% python3 -q
>>> import numpy as np
>>> np.set_printoptions(precision=2, suppress=True, linewidth=140, floatmode="fixed")
>>> rnd = lambda a: np.round(a, 2) + 0
>>> M = np.loadtxt("test16.csv", delimiter=",")
>>> print(M)
[[0.60 0.30 0.10]
 [0.25 0.25 0.50]
 [0.29 0.00 0.71]]
>>> print(M @ np.ones(3))
[1.00 1.00 1.00]
>>> print(rnd(np.sort(np.abs(np.linalg.eigvals(M)))[::-1]))
[1.00 0.30 0.30]
>>> print(rnd(np.linalg.matrix_power(M, 2)))
[[0.46 0.26 0.28]
 [0.36 0.14 0.50]
 [0.38 0.09 0.53]]
>>> pr = np.eye(3)[2]
>>> for _ in range(5):
...     pr = pr @ M
...     print(pr.round(2))
... 
[0.29 0.00 0.71]
[0.38 0.09 0.53]
[0.40 0.14 0.46]
[0.41 0.16 0.43]
[0.41 0.16 0.43]
>>> q, vecs = np.linalg.qr(M[:, :2])[0], np.linalg.qr(M[:, 2:])[0]
>>> sig = np.linalg.svd(q.T @ vecs, compute_uv=False)
>>> print(rnd(sig))
[0.66]
>>> rng = np.random.default_rng(75)
>>> lab = rng.permutation(3)
>>> M2 = M[:, lab] * rng.choice([-1, 1], 3)
>>> print(M2)
[[-0.10 -0.60  0.30]
 [-0.50 -0.25  0.25]
 [-0.71 -0.29  0.00]]
>>> U, _, Vh = np.linalg.svd(M.T @ M2)
>>> print(rnd(U @ Vh))
[[ 0.00 -1.00  0.00]
 [ 0.00  0.00  1.00]
 [-1.00  0.00  0.00]]
>>> mat = np.load("sample6.npy")
>>> print(mat)
[[-1.19  2.47 -2.55 -0.89]
 [ 0.19  0.25  4.38 -1.80]
 [ 0.59  1.23  4.24  0.20]
 [-2.14  2.11 -2.01 -0.43]
 [ 0.47  2.40 -1.80 -1.59]
 [-0.89  1.88 -1.98  0.86]
 [ 0.21 -1.08  4.52 -0.87]
 [ 0.41 -0.72  4.55 -0.30]
 [-0.46  2.43 -2.84  0.28]
 [ 0.32 -0.63  5.49  0.41]
 [-1.34  2.58 -4.41  1.11]]
>>> Z = mat[[9, 10]].astype(float)
>>> for _ in range(4):
...     lab = np.linalg.norm(mat[:, None] - Z, axis=-1).argmin(axis=1)
...     Z = np.array([mat[lab == j].mean(axis=0) for j in range(2)])
... 
>>> print(lab)
[1 0 0 1 1 1 0 0 1 0 1]
>>> print(np.abs(Z[1] - Z[0]).argmax())
2
>>> Z = np.array([[4, 1, -3, -2], [2, 3, 1, -3]])
>>> data = np.repeat(Z, 31 // 2, axis=0)
>>> data = data + 0.05 * rng.normal(size=data.shape)
>>> print(rnd(data))
[[ 4.02  1.03 -3.00 -1.98]
 [ 4.05  1.09 -3.01 -2.04]
 [ 3.93  1.01 -3.01 -1.92]
 [ 3.94  0.97 -3.04 -1.99]
 [ 3.99  0.96 -3.03 -1.95]
 [ 4.06  1.03 -2.97 -1.97]
 [ 3.97  1.00 -3.05 -1.97]
 [ 3.97  0.97 -2.98 -1.98]
 [ 3.98  0.95 -3.04 -2.03]
 [ 4.01  1.03 -3.01 -1.98]
 [ 3.90  1.00 -3.01 -2.09]
 [ 4.05  1.01 -2.92 -1.97]
 [ 3.99  0.88 -3.06 -1.96]
 [ 4.09  1.01 -3.04 -1.97]
 [ 3.98  0.93 -2.96 -2.06]
 [ 1.98  2.95  1.04 -3.01]
 [ 1.98  3.00  1.05 -3.03]
 [ 2.05  2.96  1.05 -3.05]
 [ 1.97  3.08  1.05 -2.99]
 [ 2.00  3.11  1.00 -3.01]
 [ 1.95  2.96  0.97 -3.05]
 [ 2.05  3.02  0.99 -3.02]
 [ 2.08  2.98  1.08 -3.03]
 [ 1.99  3.06  0.99 -2.95]
 [ 1.98  3.03  1.05 -2.89]
 [ 2.02  3.02  1.02 -2.99]
 [ 2.00  3.02  1.04 -3.07]
 [ 2.06  3.05  1.02 -3.04]
 [ 1.99  2.98  1.04 -3.02]
 [ 1.92  2.92  0.96 -2.96]]
>>> Z = data[[19, 24]].astype(float)
>>> for _ in range(3):
...     lab = np.linalg.norm(data[:, None] - Z, axis=-1).argmin(axis=1)
...     Z = np.array([data[lab == j].mean(axis=0) for j in range(2)])
... 
>>> print(lab)
[1 1 1 1 1 1 1 1 1 1 1 1 1 1 1 0 0 0 0 0 0 0 0 0 0 0 0 0 0 0]
>>> print(np.abs(Z[1] - Z[0]).argmax())
2
>>> print(rnd(Z[1] - Z[0]))
[ 1.99 -2.02 -4.03  1.02]
>>> M2 = np.array([[0, -3, 3], [0, 2, 2]])
>>> Z = np.kron(M2, M)
>>> print(rnd(Z))
[[ 0.00  0.00  0.00 -1.80 -0.90 -0.30  1.80  0.90  0.30]
 [ 0.00  0.00  0.00 -0.75 -0.75 -1.50  0.75  0.75  1.50]
 [ 0.00  0.00  0.00 -0.87  0.00 -2.13  0.87  0.00  2.13]
 [ 0.00  0.00  0.00  1.20  0.60  0.20  1.20  0.60  0.20]
 [ 0.00  0.00  0.00  0.50  0.50  1.00  0.50  0.50  1.00]
 [ 0.00  0.00  0.00  0.58  0.00  1.42  0.58  0.00  1.42]]
>>> m1 = np.load("out11.npy")
>>> print(rnd(m1))
[[ 0.42 -0.25 -0.42  0.05]
 [-0.25  0.25  0.23  0.27]
 [-0.42  0.23  0.44 -0.12]
 [ 0.05  0.27 -0.12  0.90]]
>>> # applying it twice changes nothing
>>> r0 = np.array([2, 3, 0])
>>> print(rnd(np.polyval(r0, m1[3])))
[ 0.14  0.96 -0.34  4.32]
>>> print(rnd(np.array([np.convolve(row, r0, "same") for row in m1])))
[[ 0.76 -1.59 -1.18  0.14]
 [-0.25  1.19  1.22  0.81]
 [-0.82  1.56  1.07 -0.37]
 [ 0.68  0.57  1.43  2.70]]
>>> print(rnd(np.linalg.norm(m1, 2) / np.linalg.norm(m1)))
0.71
>>> print(np.linalg.cond(m1) > 100)
True
>>> print(np.argsort(-np.linalg.norm(m1, axis=0).round(6), kind="stable")[:3])
[3 2 0]
>>> M2 = np.array([[-1, 0], [0, 2]])
>>> Z = np.kron(M2, m1)
>>> print(Z.shape)
(8, 8)
>>> print(np.linalg.matrix_rank(Z))
4
>>> vec = np.array([0, 2, -1, 0])
>>> print(rnd(m1 @ np.eye(4)[0]))
[ 0.42 -0.25 -0.42  0.05]
>>> print(np.sign((m1 @ vec).round(6)))
[-1.00  1.00  1.00  1.00]
>>> print(rnd(m1 * vec))
[[ 0.00 -0.49  0.42  0.00]
 [ 0.00  0.49 -0.23  0.00]
 [ 0.00  0.45 -0.44  0.00]
 [ 0.00  0.54  0.12  0.00]]
>>> print(np.linalg.norm(m1 @ vec) <= np.linalg.norm(m1, 2) * np.linalg.norm(vec) + 1e-9)
True
